% python3 -q
>>> import numpy as np
>>> np.set_printoptions(precision=2, suppress=True, linewidth=160, sign=" ")
>>> tidy = lambda a: np.round(a, 2) + 0
>>> M = np.loadtxt("layer12.csv", delimiter=",")
>>> M
array([[ 3.,  2.,  0.,  0.],
       [ 2.,  3.,  0.,  0.],
       [ 0.,  0.,  3.,  0.],
       [ 0.,  0.,  0.,  3.]])
>>> tidy(np.sort(np.linalg.eigvals(M).real))
array([ 1.,  3.,  3.,  5.])
>>> print(np.flatnonzero(np.linalg.matrix_power((M != 0) + (M.T != 0) + np.eye(4), 4)[2]))
[ 2]
>>> A = np.loadtxt("dump.csv", delimiter=",")
>>> A
array([[ 4., -1.,  0.],
       [-1.,  4., -1.],
       [ 0., -1.,  4.]])
>>> print(tidy(np.linalg.det(A[::-1])))
-56.0
>>> rng = np.random.default_rng(609)
>>> idx = rng.permutation(4)
>>> idx
array([ 0,  1,  3,  2])
>>> other = M[idx][:, idx]
>>> tidy(np.linalg.det(other)), tidy(np.linalg.det(M[idx]))
(np.float64(45.0), np.float64(-45.0))
>>> print(np.trace(other))
12.0
>>> tidy(np.sort(np.abs(np.linalg.eigvals(other))))
array([ 1.,  3.,  3.,  5.])
>>> np.diag(other)
array([ 3.,  3.,  3.,  3.])
>>> blk = np.stack([A, 4 * A, A[::-1]])
>>> print(blk.shape)
(3, 3, 3)
>>> np.linalg.matrix_rank(blk)
array([ 3,  3,  3])
>>> np.einsum("bij,cij->bc", blk, blk)
array([[  52.,  208.,   20.],
       [ 208.,  832.,   80.],
       [  20.,   80.,   52.]])
>>> (blk @ A.T).shape
(3, 3, 3)
>>> proj = np.triu(np.array([[3, 2, 4], [2, -1, 4], [0, -4, 2]]), 1) + np.eye(3)
>>> other = proj @ A @ np.linalg.inv(proj)
>>> tidy(np.poly(other))
array([  1., -12.,  46., -56.])
>>> K = np.array([[11, 4, 11, 6], [4, 14, 14, 5], [11, 14, 19, 8], [6, 5, 8, 6]])
>>> tidy(np.linalg.eigvals(M))
array([ 5.,  1.,  3.,  3.])
>>> np.einsum("ij,ji->", M, M)
np.float64(44.0)
>>> tidy(np.linalg.det(2 * M)), tidy(np.linalg.det(M))
(np.float64(720.0), np.float64(45.0))
>>> print(tidy(np.poly(M)))
[  1. -12.  50. -84.  45.]
>>> print(np.kron(np.eye(2, dtype=int), M))
[[ 3.  2.  0.  0.  0.  0.  0.  0.]
 [ 2.  3.  0.  0.  0.  0.  0.  0.]
 [ 0.  0.  3.  0.  0.  0.  0.  0.]
 [ 0.  0.  0.  3.  0.  0.  0.  0.]
 [ 0.  0.  0.  0.  3.  2.  0.  0.]
 [ 0.  0.  0.  0.  2.  3.  0.  0.]
 [ 0.  0.  0.  0.  0.  0.  3.  0.]
 [ 0.  0.  0.  0.  0.  0.  0.  3.]]
>>> tidy(np.linalg.eigvals(M).sum().real)
np.float64(12.0)
>>> r0 = np.array([-9, -3, 9, 3])
>>> other = M + np.outer(r0, np.eye(4)[1])
>>> tidy(np.linalg.det(other) / np.linalg.det(M)), tidy(1 + np.linalg.solve(M, r0)[1])
(np.float64(2.8), np.float64(2.8))
>>> np.linalg.matrix_rank(other - M)
np.int64(1)
>>> print(other)
[[ 3. -7.  0.  0.]
 [ 2.  0.  0.  0.]
 [ 0.  9.  3.  0.]
 [ 0.  3.  0.  3.]]
>>> np.linalg.matrix_rank(np.linalg.inv(other) - np.linalg.inv(M), tol=1e-8)
np.int64(1)
